>>> import numpy as np
>>> np.set_printoptions(precision=2, suppress=True, linewidth=120, legacy="1.25")
>>> rd = lambda a: np.round(a, 2) + 0
>>> other = np.array([[1, 0, -5, 1, 2, 5],
...     [4, -3, -3, -1, 5, 5],
...     [4, 2, 4, -3, 5, -5],
...     [-4, -5, -4, 5, -5, -5],
...     [-5, 5, 4, 2, -3, 5],
...     [-4, 3, 5, 2, -1, 3]])
>>> K = other + other.T
>>> K
array([[ 2,  4, -1, -3, -3,  1],
       [ 4, -6, -1, -6, 10,  8],
       [-1, -1,  8, -7,  9,  0],
       [-3, -6, -7, 10, -3, -3],
       [-3, 10,  9, -3, -6,  4],
       [ 1,  8,  0, -3,  4,  6]])
>>> evals, vecs = np.linalg.eigh(K)
>>> rd(evals)
array([-19.44,  -5.06,  -0.81,   5.78,  10.48,  23.04])
>>> rd(evals.sum()), np.trace(K)
(14.0, 14)
>>> rd(vecs @ np.diag(evals) @ vecs.T)
array([[ 2.,  4., -1., -3., -3.,  1.],
       [ 4., -6., -1., -6., 10.,  8.],
       [-1., -1.,  8., -7.,  9.,  0.],
       [-3., -6., -7., 10., -3., -3.],
       [-3., 10.,  9., -3., -6.,  4.],
       [ 1.,  8.,  0., -3.,  4.,  6.]])
>>> rd(np.linalg.eigvalsh(K @ K))
array([  0.65,  25.57,  33.44, 109.82, 377.79, 530.72])
>>> rd(np.linalg.eigvalsh(K + -2 * np.eye(6)))
array([-21.44,  -7.06,  -2.81,   3.78,   8.48,  21.04])
>>> rd(np.linalg.norm(K, 1)), rd(np.linalg.norm(K, np.inf))
(35.0, 35.0)
>>> rd(np.linalg.norm(K, "nuc"))
64.6
>>> np.linalg.norm(K, axis=1).argmax()
1
>>> rd(np.linalg.norm(K) ** 2 / np.linalg.norm(K, 2) ** 2)
2.03
>>> rd(np.linalg.norm(K, axis=1))
array([ 6.32, 15.91, 14.  , 14.56, 15.84, 11.22])
>>> rd(np.linalg.norm(K[0], 1)), rd(np.linalg.norm(K[0], np.inf))
(14.0, 4.0)
>>> rd(np.linalg.norm(K[0] - K[5]))
9.59
>>> evals, vecs = np.linalg.eigh(K)
>>> x0 = np.array([0, -5, 3, -2, 2, 4])
>>> x0 @ K @ x0
-248
>>> rd(np.abs(np.linalg.eigvals(K)).max())
23.04
>>> np.linalg.matrix_power(K, 3)
array([[   34,  1432,   652,  -615,  -537,   475],
       [ 1432, -1636,   536, -3086,  4764,  2262],
       [  652,   536,  2758, -3748,  3516,  1836],
       [ -615, -3086, -3748,  4514, -2237, -2565],
       [ -537,  4764,  3516, -2237, -1538,  1262],
       [  475,  2262,  1836, -2565,  1262,  1966]])
>>> rd(np.linalg.det(K))
-110640.0
>>> K @ K
array([[  40,  -19,  -20,  -47,   56,   37],
       [ -19,  253,  126,  -83,  -91,   62],
       [ -20,  126,  196, -144,   32,   48],
       [ -47,  -83, -144,  212, -138, -111],
       [  56,  -91,   32, -138,  251,   86],
       [  37,   62,   48, -111,   86,  126]])
>>> mat = np.load("sample16.npy")
>>> rd(mat)
array([[ 1.13,  0.09,  0.82, -0.57, -3.54],
       [ 1.11,  2.2 , -0.12, -2.51,  1.77],
       [ 3.78,  1.14, -0.03,  0.55,  0.2 ],
       [ 0.89, -0.88, -0.35,  0.35,  0.83],
       [-0.03, -0.01,  0.26,  1.23,  1.46],
       [ 0.04, -0.07, -1.74,  1.74,  0.17],
       [ 1.07, -2.63,  2.15, -0.63,  0.61],
       [-1.29,  0.61,  2.74,  2.01,  0.36]])
>>> other = mat / np.sqrt((mat ** 2).mean(axis=1, keepdims=True))
>>> np.linalg.matrix_rank(other) == np.linalg.matrix_rank(mat)
True
>>> rd(other[5])
array([ 0.04, -0.06, -1.57,  1.58,  0.16])
>>> rd(np.linalg.norm(other, axis=1))
array([2.24, 2.24, 2.24, 2.24, 2.24, 2.24, 2.24, 2.24])
>>> feats = np.array([[-3, -2, -1, 0, 1],
...     [2, 3, 4, 5, 6],
...     [7, 8, 9, 10, 11],
...     [12, 13, 14, 15, 16],
...     [17, 18, 19, 20, 21],
...     [22, 23, 24, 25, 26],
...     [27, 28, 29, 30, 31],
...     [32, 33, 34, 35, 36],
...     [37, 38, 39, 40, 41],
...     [42, 43, 44, 45, 46],
...     [47, 48, 49, 50, 51],
...     [52, 53, 54, 55, 56]])
>>> W2 = feats[[3, 10]].astype(float)
>>> for _ in range(5):
...     lab = np.linalg.norm(feats[:, None] - W2, axis=-1).argmin(axis=1)
...     W2 = np.array([feats[lab == j].mean(axis=0) for j in range(2)])
... 
>>> lab
array([0, 0, 0, 0, 0, 0, 0, 1, 1, 1, 1, 1])
>>> np.abs(W2[1] - W2[0]).argmax()
0
>>> W2
array([[12., 13., 14., 15., 16.],
       [42., 43., 44., 45., 46.]])
>>> rd(np.linalg.svd(feats, compute_uv=False))
array([245.14,   5.97,   0.  ,   0.  ,   0.  ])
>>> np.linalg.matrix_rank(feats)
2
>>> feats[12]
Traceback (most recent call last):
  File "<python-input-40>", line 1, in <module>
    feats[12]
    ~~~~~^^^^
IndexError: index 12 is out of bounds for axis 0 with size 12
>>> lab = feats[:, 2] > np.median(feats[:, 2])
>>> u = feats[lab].mean(axis=0) - feats[~lab].mean(axis=0)
>>> np.argsort(-np.abs(u).round(6), kind="stable")
array([0, 1, 2, 3, 4])
>>> ((feats - feats.mean(axis=0)) @ u > 0).astype(int)
array([0, 0, 0, 0, 0, 0, 1, 1, 1, 1, 1, 1])
>>> u
array([30., 30., 30., 30., 30.])
>>> J = np.load("x.npy")
>>> J
array([[-2,  2,  0,  2,  0,  2],
       [ 2, -2,  2,  0,  2,  0],
       [ 0,  2, -2,  2,  0,  2],
       [ 2,  0,  2, -2,  2,  0],
       [ 0,  2,  0,  2, -2,  2],
       [ 2,  0,  2,  0,  2, -2]])
>>> rd(np.linalg.det(J))
-512.0
>>> J @ J
array([[16, -8, 12, -8, 12, -8],
       [-8, 16, -8, 12, -8, 12],
       [12, -8, 16, -8, 12, -8],
       [-8, 12, -8, 16, -8, 12],
       [12, -8, 12, -8, 16, -8],
       [-8, 12, -8, 12, -8, 16]])
>>> np.linalg.determinant(J)
Traceback (most recent call last):
  File "<python-input-50>", line 1, in <module>
    np.linalg.determinant(J)
    ^^^^^^^^^^^^^^^^^^^^^
AttributeError: module 'numpy.linalg' has no attribute 'determinant'
>>> np.allclose(J @ J.T, J.T @ J)
True
>>> np.trace(J)
-12
>>> rd(np.abs(np.linalg.eigvals(J)).max())
8.0
>>> rd(np.sort(np.abs(np.linalg.eigvals(J))))
array([2., 2., 2., 2., 4., 8.])
>>> other = np.linalg.inv(J)
>>> (np.abs(other) > 1e-9).astype(int)
array([[1, 1, 1, 1, 1, 1],
       [1, 1, 1, 1, 1, 1],
       [1, 1, 1, 1, 1, 1],
       [1, 1, 1, 1, 1, 1],
       [1, 1, 1, 1, 1, 1],
       [1, 1, 1, 1, 1, 1]])
>>> rd(J @ other)
array([[1., 0., 0., 0., 0., 0.],
       [0., 1., 0., 0., 0., 0.],
       [0., 0., 1., 0., 0., 0.],
       [0., 0., 0., 1., 0., 0.],
       [0., 0., 0., 0., 1., 0.],
       [0., 0., 0., 0., 0., 1.]])
>>> rd(np.linalg.det(J) * np.linalg.det(other))
1.0
>>> rd(np.linalg.slogdet(J)[0])
-1.0
>>> np.allclose(other, J.T)
False
>>> rd(np.linalg.cond(J))
4.0
>>> rd(np.linalg.det(J) * other)
array([[160., -32., -96., -32., -96., -32.],
       [-32., 160., -32., -96., -32., -96.],
       [-96., -32., 160., -32., -96., -32.],
       [-32., -96., -32., 160., -32., -96.],
       [-96., -32., -96., -32., 160., -32.],
       [-32., -96., -32., -96., -32., 160.]])
>>> rd(np.sort(np.abs(np.fft.fft(J[0])))), rd(np.sort(np.linalg.svd(J, compute_uv=False)))
(array([2., 2., 2., 2., 4., 8.]), array([2., 2., 2., 2., 4., 8.]))
>>> np.allclose(J @ J.T, J.T @ J)
True
>>> J @ np.ones(6)
array([4., 4., 4., 4., 4., 4.])
>>> [round(float(np.linalg.det(J[:i, :i])), 2) + 0 for i in range(1, 7)]
[-2.0, 0.0, 8.0, -48.0, 160.0, -512.0]
>>> evals, vecs = np.linalg.eigh(J)
>>> x0 = np.array([-3, -1, -1, -1, 0, 3])
>>> rd(vecs * np.abs(evals) @ vecs.T)
array([[ 3.33, -0.67,  1.33, -0.67,  1.33, -0.67],
       [-0.67,  3.33, -0.67,  1.33, -0.67,  1.33],
       [ 1.33, -0.67,  3.33, -0.67,  1.33, -0.67],
       [-0.67,  1.33, -0.67,  3.33, -0.67,  1.33],
       [ 1.33, -0.67,  1.33, -0.67,  3.33, -0.67],
       [-0.67,  1.33, -0.67,  1.33, -0.67,  3.33]])
>>> x0 @ J @ x0
-58
>>> data = np.load("run13.npy")
>>> data
array([[ 5., -1.,  0.,  0., -2.,  0., -1., -3.],
       [-1.,  5.,  0.,  0.,  2.,  0.,  1.,  3.],
       [ 0.,  0.,  4.,  0.,  0.,  0.,  0.,  0.],
       [ 0.,  0.,  0.,  4.,  0.,  0.,  0.,  0.],
       [-2.,  2.,  0.,  0.,  8.,  0.,  2.,  6.],
       [ 0.,  0.,  0.,  0.,  0.,  4.,  0.,  0.],
       [-1.,  1.,  0.,  0.,  2.,  0.,  5.,  3.],
       [-3.,  3.,  0.,  0.,  6.,  0.,  3., 13.]])
>>> (np.linalg.matrix_power((data != 0) + (data.T != 0) + np.eye(8), 8) > 0).astype(int)
array([[1, 1, 0, 0, 1, 0, 1, 1],
       [1, 1, 0, 0, 1, 0, 1, 1],
       [0, 0, 1, 0, 0, 0, 0, 0],
       [0, 0, 0, 1, 0, 0, 0, 0],
       [1, 1, 0, 0, 1, 0, 1, 1],
       [0, 0, 0, 0, 0, 1, 0, 0],
       [1, 1, 0, 0, 1, 0, 1, 1],
       [1, 1, 0, 0, 1, 0, 1, 1]])
>>> np.flatnonzero(np.linalg.matrix_power((data != 0) + (data.T != 0) + np.eye(8), 8)[1])
array([0, 1, 4, 6, 7])
>>> rd(np.linalg.det(data))
327680.0
>>> rd(np.sort(np.linalg.eigvals(data).real))
array([ 4.,  4.,  4.,  4.,  4.,  4.,  4., 20.])
>>> evals, vecs = np.linalg.eigh(data)
>>> x0 = np.array([0, 2, 1, 1, 0, 1, 1, 0])
>>> rd(x0 @ data @ x0 / (x0 @ x0)), rd(evals[0]), rd(evals[-1])
(5.12, 4.0, 20.0)
>>> rd(vecs * np.sqrt(evals) @ vecs.T)
array([[ 2.15, -0.15,  0.  ,  0.  , -0.31,  0.  , -0.15, -0.46],
       [-0.15,  2.15,  0.  ,  0.  ,  0.31,  0.  ,  0.15,  0.46],
       [ 0.  ,  0.  ,  2.  ,  0.  ,  0.  ,  0.  ,  0.  ,  0.  ],
       [ 0.  ,  0.  ,  0.  ,  2.  ,  0.  ,  0.  ,  0.  ,  0.  ],
       [-0.31,  0.31,  0.  ,  0.  ,  2.62,  0.  ,  0.31,  0.93],
       [ 0.  ,  0.  ,  0.  ,  0.  ,  0.  ,  2.  ,  0.  ,  0.  ],
       [-0.15,  0.15,  0.  ,  0.  ,  0.31,  0.  ,  2.15,  0.46],
       [-0.46,  0.46,  0.  ,  0.  ,  0.93,  0.  ,  0.46,  3.39]])
>>> x0 @ data @ x0
41.0
>>> np.abs(data).sum(axis=1).max(), rd(np.abs(evals).max())
(28.0, 20.0)
>>> rd(vecs * np.maximum(evals, 0) @ vecs.T)
array([[ 5., -1.,  0.,  0., -2.,  0., -1., -3.],
       [-1.,  5.,  0.,  0.,  2.,  0.,  1.,  3.],
       [ 0.,  0.,  4.,  0.,  0.,  0.,  0.,  0.],
       [ 0.,  0.,  0.,  4.,  0.,  0.,  0.,  0.],
       [-2.,  2.,  0.,  0.,  8.,  0.,  2.,  6.],
       [ 0.,  0.,  0.,  0.,  0.,  4.,  0.,  0.],
       [-1.,  1.,  0.,  0.,  2.,  0.,  5.,  3.],
       [-3.,  3.,  0.,  0.,  6.,  0.,  3., 13.]])
>>> F = np.load("layer6.npy")
>>> F
array([[ 1.1 , -1.5 ,  0.1 ,  1.8 , -3.62, -0.6 , -0.6 ,  0.9 ,  0.2 ,  2.5 ],
       [ 0.4 ,  0.3 ,  0.2 ,  1.5 , -3.53,  0.7 , -0.9 ,  0.2 , -0.8 ,  0.2 ],
       [ 2.4 ,  0.4 , -0.3 , -1.9 ,  3.74,  1.4 ,  0.3 ,  0.6 ,  0.7 , -0.1 ],
       [ 1.2 ,  0.5 , -0.6 ,  0.9 , -1.7 , -1.  , -0.8 , -1.8 , -0.3 ,  0.9 ],
       [ 0.5 , -1.1 ,  0.3 ,  1.4 , -2.54, -0.5 ,  0.2 ,  0.5 , -0.5 ,  0.7 ],
       [-1.3 , -2.  , -2.4 , -0.5 ,  0.84,  0.6 ,  1.5 , -1.9 , -0.7 , -0.2 ],
       [-1.6 ,  0.5 ,  0.1 , -1.4 ,  3.18, -0.6 ,  0.7 , -0.1 , -0.4 , -1.2 ],
       [ 1.1 ,  0.7 ,  0.7 ,  0.2 ,  0.07,  0.  ,  1.  , -0.5 ,  0.3 , -2.5 ],
       [ 0.2 , -0.5 , -0.7 , -0.1 ,  0.57,  1.  ,  0.3 , -0.6 ,  0.6 , -1.7 ],
       [-0.6 , -0.3 , -1.5 ,  0.1 ,  0.  , -0.8 , -0.1 , -0.2 , -0.7 ,  0.  ],
       [ 0.1 ,  0.2 ,  0.9 , -0.3 ,  0.97,  1.1 ,  0.6 , -0.4 ,  0.2 ,  0.2 ],
       [ 0.4 , -0.3 , -0.5 , -0.1 , -0.33,  1.1 ,  0.8 ,  0.1 ,  0.4 ,  1.1 ],
       [ 0.1 , -0.1 , -0.3 ,  0.2 , -0.5 , -1.9 ,  0.5 ,  2.  , -1.  ,  1.  ],
       [ 0.2 , -1.  ,  1.1 ,  0.  , -0.33, -0.8 ,  0.1 , -0.2 , -1.1 ,  1.  ],
       [-0.6 ,  1.2 , -0.8 , -0.1 , -0.1 , -1.1 , -0.7 ,  1.2 , -0.1 , -1.6 ],
       [ 0.7 ,  0.3 ,  0.1 , -0.7 ,  1.41,  0.5 , -0.9 , -0.9 , -0.3 ,  0.3 ],
       [ 0.5 ,  1.2 , -0.9 ,  0.4 , -0.91, -0.1 , -0.1 ,  0.8 ,  0.3 , -0.3 ],
       [-0.4 ,  0.  ,  0.4 ,  0.8 , -1.61,  0.4 ,  0.  ,  1.8 , -0.6 , -0.1 ],
       [ 1.3 ,  0.6 , -1.8 ,  0.3 , -0.37,  0.8 ,  1.4 , -2.  , -0.3 , -0.2 ],
       [ 0.4 , -0.3 ,  1.  , -0.3 ,  0.72, -1.9 ,  0.5 , -1.  ,  0.4 ,  0.2 ],
       [-0.5 , -0.1 ,  0.9 , -0.4 ,  0.92, -1.1 , -1.4 , -0.4 , -0.8 , -0.3 ],
       [-1.4 ,  1.  , -0.5 , -0.1 ,  0.09, -0.2 , -2.2 , -1.  , -1.4 ,  0.8 ],
       [-0.7 ,  1.2 ,  1.2 , -0.8 ,  1.58, -0.9 ,  0.1 ,  0.6 ,  0.2 , -0.3 ],
       [-0.5 , -0.7 , -1.7 , -1.  ,  2.38,  0.4 ,  0.  ,  0.1 , -0.2 ,  1.  ],
       [ 0.6 ,  0.2 ,  0.6 , -0.1 ,  0.31,  1.4 ,  0.3 , -0.5 , -1.  ,  0.5 ],
       [ 1.2 , -0.6 , -1.2 , -0.2 , -0.03,  1.1 , -0.2 ,  0.4 ,  2.3 ,  0.4 ],
       [ 0.  ,  0.9 ,  0.6 , -0.1 ,  0.4 ,  0.6 ,  0.7 ,  0.1 ,  1.1 , -0.3 ],
       [-0.3 ,  0.1 , -0.3 ,  2.1 , -4.36, -1.2 ,  1.  , -0.1 , -0.6 ,  2.  ],
       [ 0.1 ,  0.3 ,  0.  ,  0.  ,  0.33,  0.  ,  0.5 , -0.2 ,  1.5 ,  0.6 ],
       [ 0.8 ,  1.4 ,  0.4 ,  2.2 , -4.47,  0.4 , -0.7 , -1.3 ,  1.2 ,  0.2 ],
       [-1.7 ,  0.1 , -1.3 , -0.3 ,  0.67,  1.3 , -1.4 , -1.  , -2.1 ,  0.7 ],
       [-0.3 ,  0.5 , -1.5 , -0.3 ,  0.5 , -3.1 , -0.2 , -0.3 ,  0.8 ,  1.3 ],
       [-1.5 , -0.8 ,  0.5 ,  1.2 , -2.38, -0.4 ,  0.7 ,  0.7 ,  1.7 , -1.  ],
       [ 1.1 ,  0.1 ,  1.5 , -0.3 ,  0.46, -0.4 , -0.8 ,  0.7 , -1.4 , -0.1 ]])
>>> hat = F @ np.linalg.solve(F.T @ F, F.T)
>>> np.linalg.matrix_rank(np.eye(34) - hat)
24
>>> rd(hat @ F[:, 3])
array([ 1.8,  1.5, -1.9,  0.9,  1.4, -0.5, -1.4,  0.2, -0.1,  0.1, -0.3, -0.1,  0.2,  0. , -0.1, -0.7,  0.4,  0.8,
        0.3, -0.3, -0.4, -0.1, -0.8, -1. , -0.1, -0.2, -0.1,  2.1,  0. ,  2.2, -0.3, -0.3,  1.2, -0.3])
